$ python3 -q
>>> import numpy as np
>>> np.set_printoptions(suppress=True, linewidth=120)
>>> def rd(a):
...     return np.round(a, 1) + 0
... 
>>> data = np.load("layer5.npy")
>>> data
array([[ 1,  1,  1,  1,  1,  1,  1,  1],
       [ 1,  1, -1, -1,  1,  1, -1, -1]])
>>> # columns 0 and 1 are equal
>>> r0, v = data[1], data[0]
>>> r0 @ v
np.int64(0)
>>> pr = (r0 @ v) / (r0 @ r0) * r0
>>> v - pr
array([1., 1., 1., 1., 1., 1., 1., 1.])
>>> pr
array([ 0.,  0., -0., -0.,  0.,  0., -0., -0.])
>>> np.outer(r0, v)
array([[ 1,  1,  1,  1,  1,  1,  1,  1],
       [ 1,  1,  1,  1,  1,  1,  1,  1],
       [-1, -1, -1, -1, -1, -1, -1, -1],
       [-1, -1, -1, -1, -1, -1, -1, -1],
       [ 1,  1,  1,  1,  1,  1,  1,  1],
       [ 1,  1,  1,  1,  1,  1,  1,  1],
       [-1, -1, -1, -1, -1, -1, -1, -1],
       [-1, -1, -1, -1, -1, -1, -1, -1]])
>>> (v - pr) @ r0
np.float64(0.0)
>>> rd(np.linalg.norm(r0 + v) ** 2 + np.linalg.norm(r0 - v) ** 2)
np.float64(32.0)
>>> ang = np.radians(30)
>>> r_ = np.eye(8)
>>> r_[7, 7] = r_[0, 0] = np.cos(ang)
>>> r_[7, 0], r_[0, 7] = -np.sin(ang), np.sin(ang)
>>> rd(r_)
array([[ 0.9,  0. ,  0. ,  0. ,  0. ,  0. ,  0. ,  0.5],
       [ 0. ,  1. ,  0. ,  0. ,  0. ,  0. ,  0. ,  0. ],
       [ 0. ,  0. ,  1. ,  0. ,  0. ,  0. ,  0. ,  0. ],
       [ 0. ,  0. ,  0. ,  1. ,  0. ,  0. ,  0. ,  0. ],
       [ 0. ,  0. ,  0. ,  0. ,  1. ,  0. ,  0. ,  0. ],
       [ 0. ,  0. ,  0. ,  0. ,  0. ,  1. ,  0. ,  0. ],
       [ 0. ,  0. ,  0. ,  0. ,  0. ,  0. ,  1. ,  0. ],
       [-0.5,  0. ,  0. ,  0. ,  0. ,  0. ,  0. ,  0.9]])
>>> other = data @ r_.T
>>> np.allclose(data @ data.T, other @ other.T)
True
>>> rd(np.linalg.det(r_)), rd(np.trace(r_))
(np.float64(1.0), np.float64(7.7))
>>> x0 = np.array([0, 0, 0, 2, 2, 1, 2, 2])
>>> data @ np.ones(8)
array([8., 0.])
>>> data * x0
array([[ 0,  0,  0,  2,  2,  1,  2,  2],
       [ 0,  0,  0, -2,  2,  1, -2, -2]])
>>> data @ x0
array([ 9, -3])
>>> x0 @ data
Traceback (most recent call last):
  File "<python-input-26>", line 1, in <module>
    x0 @ data
    ~~~^~~~~~
ValueError: matmul: Input operand 1 has a mismatch in its core dimension 0, with gufunc signature (n?,k),(k,m?)->(n?,m?) (size 2 is different from 8)
>>> (data * x0).sum(axis=1)
array([ 9, -3])
>>> x0 = np.array([3, 3, 3, 2, 2, 3, -3, -3])
>>> a = np.maximum(data @ x0, 0)
>>> np.maximum(data @ (3 * x0), 0)
array([30, 36])
>>> arr = np.load("run11.npy")
>>> arr
array([[ 0.4, -0.3, -1. ],
       [-0.4, -0.5, -1.6],
       [-1.2, -0.5, -1.4],
       [-1.5,  0. ,  0. ],
       [ 1.4, -0.6, -1.8],
       [ 0.8,  0.4,  1.1],
       [-0.6, -1.2, -3.6],
       [-1.2, -0.9, -2.7],
       [ 0.3,  0.1,  0.2],
       [ 0.6,  1.1,  3.3],
       [ 0.9, -0.2, -0.7],
       [ 0.5, -0.2, -0.5],
       [ 0.9, -0.5, -1.4],
       [ 0.5,  0.3,  1. ],
       [-0.7, -0.1, -0.3],
       [-0.2,  0.3,  0.9],
       [ 0.1,  2.7,  8.2],
       [ 1. ,  1.1,  3.2],
       [ 0.9, -0.2, -0.6],
       [ 0.2, -0.6, -1.7],
       [ 0.2,  1.2,  3.4],
       [ 0. ,  0.1,  0.2],
       [-1.1, -0.1, -0.4],
       [-0.4,  1. ,  3. ],
       [-1. ,  0.5,  1.4],
       [-0.1,  0.3,  0.9],
       [-0.2,  0.9,  2.8]])
>>> rd(arr.sum(axis=0))
array([ 0.1,  4.1, 11.9])
>>> rd(arr.sum(axis=1))
array([-0.9, -2.5, -3.1, -1.5, -1. ,  2.3, -5.4, -4.8,  0.6,  5. ,  0. , -0.2, -1. ,  1.8, -1.1,  1. , 11. ,  5.3,
        0.1, -2.1,  4.8,  0.3, -1.6,  3.6,  0.9,  1.1,  3.5])
>>> np.count_nonzero(arr)
np.int64(78)
>>> np.unravel_index(np.abs(arr).argmax(), arr.shape)
(np.int64(16), np.int64(2))
>>> arr[:, 3]
Traceback (most recent call last):
  File "<python-input-37>", line 1, in <module>
    arr[:, 3]
    ~~~^^^^^^
IndexError: index 3 is out of bounds for axis 1 with size 3
>>> np.abs(arr).max()
np.float64(8.2)
>>> arr[27]
Traceback (most recent call last):
  File "<python-input-39>", line 1, in <module>
    arr[27]
    ~~~^^^^
IndexError: index 27 is out of bounds for axis 0 with size 27
>>> rd(np.linalg.svd(arr, compute_uv=False))
array([13.3,  3.9,  0.1])
>>> rd(np.linalg.norm(arr))
np.float64(13.8)
>>> rd(arr - arr[0])
array([[ 0. ,  0. ,  0. ],
       [-0.8, -0.2, -0.6],
       [-1.6, -0.2, -0.4],
       [-1.9,  0.3,  1. ],
       [ 1. , -0.3, -0.8],
       [ 0.4,  0.7,  2.1],
       [-1. , -0.9, -2.6],
       [-1.6, -0.6, -1.7],
       [-0.1,  0.4,  1.2],
       [ 0.2,  1.4,  4.3],
       [ 0.5,  0.1,  0.3],
       [ 0.1,  0.1,  0.5],
       [ 0.5, -0.2, -0.4],
       [ 0.1,  0.6,  2. ],
       [-1.1,  0.2,  0.7],
       [-0.6,  0.6,  1.9],
       [-0.3,  3. ,  9.2],
       [ 0.6,  1.4,  4.2],
       [ 0.5,  0.1,  0.4],
       [-0.2, -0.3, -0.7],
       [-0.2,  1.5,  4.4],
       [-0.4,  0.4,  1.2],
       [-1.5,  0.2,  0.6],
       [-0.8,  1.3,  4. ],
       [-1.4,  0.8,  2.4],
       [-0.5,  0.6,  1.9],
       [-0.6,  1.2,  3.8]])
>>> A = np.load("out15.npy")
>>> A
array([[ 3. , -1. ,  1. ],
       [ 4.5,  0.7,  0.4],
       [ 1.5,  1.6, -0.5],
       [ 3. ,  3.2, -1. ],
       [ 5.8,  2.4, -0.3],
       [-0.2, -0.2, -0.1],
       [ 4.5,  2.8, -0.9],
       [ 3. ,  1.1,  0. ],
       [ 1.5,  1.6, -0.7],
       [ 1.5,  1.6, -0.8],
       [ 1.5,  1.5, -0.6],
       [ 1.5,  1.7, -0.7],
       [ 3. ,  3. , -1.1],
       [ 4.4,  2.7, -0.7]])
>>> dist = np.linalg.norm(A[:, None] - A[None], axis=-1)
>>> np.flatnonzero(dist[4] < dist.mean() / 2)
array([4])
>>> dist[4].round(6).argsort(kind="stable")[:4]
array([ 4,  6, 13,  1])
>>> np.linalg.matrix_rank(dist ** 2)
np.int64(5)
